>>> import numpy as np
>>> from numpy import linalg as LA
>>> np.set_printoptions(suppress=True, linewidth=160)
>>> def rd(a):
...     return np.round(a, 2) + 0
... 
>>> A = np.load("a.npy")
>>> A
array([[3., 3., 0.],
       [3., 4., 0.],
       [0., 0., 0.]])
>>> # symmetric, so the eigenvalues are real
>>> rd(LA.det(A))
np.float64(0.0)
>>> rd(LA.matrix_power(A, 3))
array([[117., 138.,   0.],
       [138., 163.,   0.],
       [  0.,   0.,   0.]])
>>> (A + A.T) / 2
array([[3., 3., 0.],
       [3., 4., 0.],
       [0., 0., 0.]])
>>> (A - A.T) / 2
array([[0., 0., 0.],
       [0., 0., 0.],
       [0., 0., 0.]])
>>> np.allclose(A, A.T)
True
>>> LA.determinant(A)
Traceback (most recent call last):
  File "<python-input-12>", line 1, in <module>
    LA.determinant(A)
    ^^^^^^^^^^^^^^
AttributeError: module 'numpy.linalg' has no attribute 'determinant'
>>> (A != 0).astype(int)
array([[1, 1, 0],
       [1, 1, 0],
       [0, 0, 0]])
>>> rd(np.sort(LA.eigvals(A).real))
array([0.  , 0.46, 6.54])
>>> blk = np.stack([A, 5 * A, A[::-1]])
>>> LA.matrix_rank(blk.reshape(3, -1))
np.int64(2)
>>> blk.sum(axis=0)
array([[18., 18.,  0.],
       [21., 28.,  0.],
       [ 3.,  3.,  0.]])
>>> (blk @ A.T).shape
(3, 3, 3)
>>> w, V = LA.eigh(A)
>>> rd(V.T @ V)
array([[1., 0., 0.],
       [0., 1., 0.],
       [0., 0., 1.]])
>>> rd(np.abs(V[:, -1]))
array([0.65, 0.76, 0.  ])
>>> rd(V.T @ A @ V)
array([[0.  , 0.  , 0.  ],
       [0.  , 0.46, 0.  ],
       [0.  , 0.  , 6.54]])
>>> rd(w)
array([0.  , 0.46, 6.54])
>>> rd(LA.svd(A, compute_uv=False))
array([6.54, 0.46, 0.  ])
>>> r = LA.matrix_rank(A)
>>> print(r)
2
>>> null = LA.svd(A)[2][r:].T
>>> A @ null
array([[0.],
       [0.],
       [0.]])
>>> null[:, 0] / null[np.abs(null[:, 0]).round(6).argmax(), 0]
array([0., 0., 1.])
>>> [int(LA.matrix_rank(A[:, :j + 1])) for j in range(3)]
[1, 2, 2]
>>> null @ null.T
array([[0., 0., 0.],
       [0., 0., 0.],
       [0., 0., 1.]])
>>> print([int(LA.matrix_rank(A[:i])) for i in range(1, len(A) + 1)])
[1, 2, 2]
>>> Q, _ = LA.qr(np.array([[0.0, -1.8, 0.8, -0.7, 0.9],
...     [-0.8, 0.5, 0.3, -1.4, 0.3],
...     [1.2, -0.2, -0.8, 1.1, -0.2],
...     [-0.6, 1.3, -0.4, 0.0, 1.9],
...     [-0.4, -0.9, 0.7, -1.0, 0.2]]))
>>> J = Q[:, :3]
>>> rd(J)
array([[ 0.  , -0.76, -0.46],
       [ 0.5 ,  0.07,  0.02],
       [-0.74,  0.12, -0.41],
       [ 0.37,  0.45, -0.78],
       [ 0.25, -0.45, -0.1 ]])
>>> f, r1 = J[2], J[1]
>>> print(rd(f @ r1))
-0.37
>>> pr = (f @ r1) / (f @ f) * f
>>> rd(r1 - pr)
array([ 0.12,  0.14, -0.18])
>>> LA.matrix_rank(np.outer(f, r1))
np.int64(1)
>>> proj = J @ LA.solve(J.T @ J, J.T)
>>> rd(np.diag(proj))
array([0.79, 0.25, 0.73, 0.95, 0.27])
>>> rd(proj)
array([[ 0.79, -0.07,  0.1 ,  0.02,  0.39],
       [-0.07,  0.25, -0.37,  0.2 ,  0.09],
       [ 0.1 , -0.37,  0.73,  0.09, -0.2 ],
       [ 0.02,  0.2 ,  0.09,  0.95, -0.03],
       [ 0.39,  0.09, -0.2 , -0.03,  0.27]])
>>> np.trace(proj)
np.float64(3.0)
>>> print(rd(proj @ J[:, 2]))
[-0.46  0.02 -0.41 -0.78 -0.1 ]
>>> LA.matrix_rank(np.eye(5) - proj)
np.int64(2)
>>> print(rd((np.eye(5) - proj) @ J))
[[0. 0. 0.]
 [0. 0. 0.]
 [0. 0. 0.]
 [0. 0. 0.]
 [0. 0. 0.]]
>>> K = np.array([[0, -1, 2, -2, -4, 1, 4, -3],
...     [1, 0, -4, 4, 2, 2, -2, 0],
...     [-2, 4, 0, 2, 0, -1, -2, 1],
...     [2, -4, -2, 0, 2, -4, -5, 3],
...     [4, -2, 0, -2, 0, 2, 1, -3],
...     [-1, -2, 1, 4, -2, 0, 5, 4],
...     [-4, 2, 2, 5, -1, -5, 0, 4],
...     [3, 0, -1, -3, 3, -4, -4, 0]])
>>> K
array([[ 0, -1,  2, -2, -4,  1,  4, -3],
       [ 1,  0, -4,  4,  2,  2, -2,  0],
       [-2,  4,  0,  2,  0, -1, -2,  1],
       [ 2, -4, -2,  0,  2, -4, -5,  3],
       [ 4, -2,  0, -2,  0,  2,  1, -3],
       [-1, -2,  1,  4, -2,  0,  5,  4],
       [-4,  2,  2,  5, -1, -5,  0,  4],
       [ 3,  0, -1, -3,  3, -4, -4,  0]])
>>> B = K / LA.norm(K, axis=1, keepdims=True)
>>> gram = B @ B.T
>>> rd(np.degrees(np.arccos(np.clip(gram[4, 5], -1, 1))))
np.float64(107.29)
>>> rd(LA.norm(B, axis=1))
array([1., 1., 1., 1., 1., 1., 1., 1.])
>>> print((gram - 2 * np.eye(8)).round(6).argmax(axis=1))
[4 3 6 7 0 6 2 3]
>>> (np.abs(gram) > 0.9).astype(int)
array([[1, 0, 0, 0, 0, 0, 0, 0],
       [0, 1, 0, 0, 0, 0, 0, 0],
       [0, 0, 1, 0, 0, 0, 0, 0],
       [0, 0, 0, 1, 0, 0, 0, 0],
       [0, 0, 0, 0, 1, 0, 0, 0],
       [0, 0, 0, 0, 0, 1, 0, 0],
       [0, 0, 0, 0, 0, 0, 1, 0],
       [0, 0, 0, 0, 0, 0, 0, 1]])
>>> np.argwhere(np.triu(np.abs(gram) > 0.95, 1))
array([], shape=(0, 2), dtype=int64)
